$ python -q
>>> import numpy as np
>>> import numpy.linalg as la
>>> np.set_printoptions(precision=2, suppress=True, linewidth=160)
>>> W0 = np.loadtxt("sample16.csv", delimiter=",")
>>> W0
array([[ 0.,  0.,  0.,  0.],
       [ 0.,  0.,  0.,  0.],
       [ 0.,  0.,  0.,  0.],
       [ 1.,  3.,  0.,  0.],
       [10., 27., 18.,  3.],
       [ 0.,  0.,  0.,  0.],
       [13., 35., 24.,  4.],
       [ 0.,  0.,  0.,  0.],
       [ 4., 11.,  6.,  1.],
       [ 0.,  0.,  0.,  0.],
       [10., 27., 18.,  3.],
       [ 0.,  0.,  0.,  0.],
       [ 0.,  0.,  0.,  0.],
       [16., 43., 30.,  5.],
       [ 0.,  0.,  0.,  0.],
       [ 0.,  0.,  0.,  0.],
       [ 0.,  0.,  0.,  0.],
       [10., 27., 18.,  3.],
       [ 7., 19., 12.,  2.],
       [ 0.,  0.,  0.,  0.],
       [ 1.,  3.,  0.,  0.],
       [10., 27., 18.,  3.],
       [ 0.,  0.,  0.,  0.],
       [ 4., 11.,  6.,  1.],
       [ 7., 19., 12.,  2.],
       [ 4., 11.,  6.,  1.],
       [16., 43., 30.,  5.],
       [ 7., 19., 12.,  2.],
       [ 1.,  3.,  0.,  0.],
       [ 0.,  0.,  0.,  0.],
       [ 0.,  0.,  0.,  0.]])
>>> Uu, sigma, Vh = la.svd(W0)
>>> sigma.round(2) + 0
array([122.08,   4.01,   0.  ,   0.  ])
>>> out = Uu[:, :2] @ np.diag(sigma[:2]) @ Vh[:2]
>>> print(round(float(np.abs(W0 - out).max()), 2))
0.0
>>> data = np.load("m.npy")
>>> data
array([[ 0,  0,  0,  0,  0],
       [ 0,  0,  0,  0,  0],
       [17,  0, 18,  9,  6],
       [ 0,  0,  0,  0,  0],
       [14,  0, 15,  7,  5],
       [14,  0, 15,  7,  5],
       [ 0,  0,  0,  0,  0],
       [ 0,  0,  0,  0,  0],
       [ 0,  0,  0,  0,  0],
       [ 0,  0,  0,  0,  0]])
>>> # null space of dimension 3
>>> def softmax(z):
...     e = np.exp(z - z.max(axis=-1, keepdims=True))
...     return e / e.sum(axis=-1, keepdims=True)
... 
>>> softmax(data[8] + -1)
array([0.2, 0.2, 0.2, 0.2, 0.2])
>>> print(softmax(data).sum(axis=1))
[1. 1. 1. 1. 1. 1. 1. 1. 1. 1.]
>>> att = data @ data.T / np.sqrt(5)
>>> softmax(att).round(6).argmax(axis=1)
array([0, 0, 2, 0, 2, 2, 0, 0, 0, 0])
>>> np.round(softmax(att), 2) + 0
array([[0.1, 0.1, 0.1, 0.1, 0.1, 0.1, 0.1, 0.1, 0.1, 0.1],
       [0.1, 0.1, 0.1, 0.1, 0.1, 0.1, 0.1, 0.1, 0.1, 0.1],
       [0. , 0. , 1. , 0. , 0. , 0. , 0. , 0. , 0. , 0. ],
       [0.1, 0.1, 0.1, 0.1, 0.1, 0.1, 0.1, 0.1, 0.1, 0.1],
       [0. , 0. , 1. , 0. , 0. , 0. , 0. , 0. , 0. , 0. ],
       [0. , 0. , 1. , 0. , 0. , 0. , 0. , 0. , 0. , 0. ],
       [0.1, 0.1, 0.1, 0.1, 0.1, 0.1, 0.1, 0.1, 0.1, 0.1],
       [0.1, 0.1, 0.1, 0.1, 0.1, 0.1, 0.1, 0.1, 0.1, 0.1],
       [0.1, 0.1, 0.1, 0.1, 0.1, 0.1, 0.1, 0.1, 0.1, 0.1],
       [0.1, 0.1, 0.1, 0.1, 0.1, 0.1, 0.1, 0.1, 0.1, 0.1]])
>>> data @ la.pinv(data) @ data
array([[ 0.,  0.,  0.,  0.,  0.],
       [ 0.,  0.,  0.,  0.,  0.],
       [17.,  0., 18.,  9.,  6.],
       [ 0.,  0.,  0.,  0.,  0.],
       [14.,  0., 15.,  7.,  5.],
       [14.,  0., 15.,  7.,  5.],
       [ 0.,  0.,  0.,  0.,  0.],
       [ 0.,  0.,  0.,  0.,  0.],
       [ 0.,  0.,  0.,  0.,  0.],
       [ 0.,  0.,  0.,  0.,  0.]])
>>> print(np.unique(data.round(6), axis=0).shape)
(3, 5)
>>> np.abs(np.diag(la.qr(data)[1])) > 1e-9
array([ True, False,  True, False, False])
>>> np.allclose(data[:-1].T @ la.lstsq(data[:-1].T, data[-1])[0], data[-1])
True
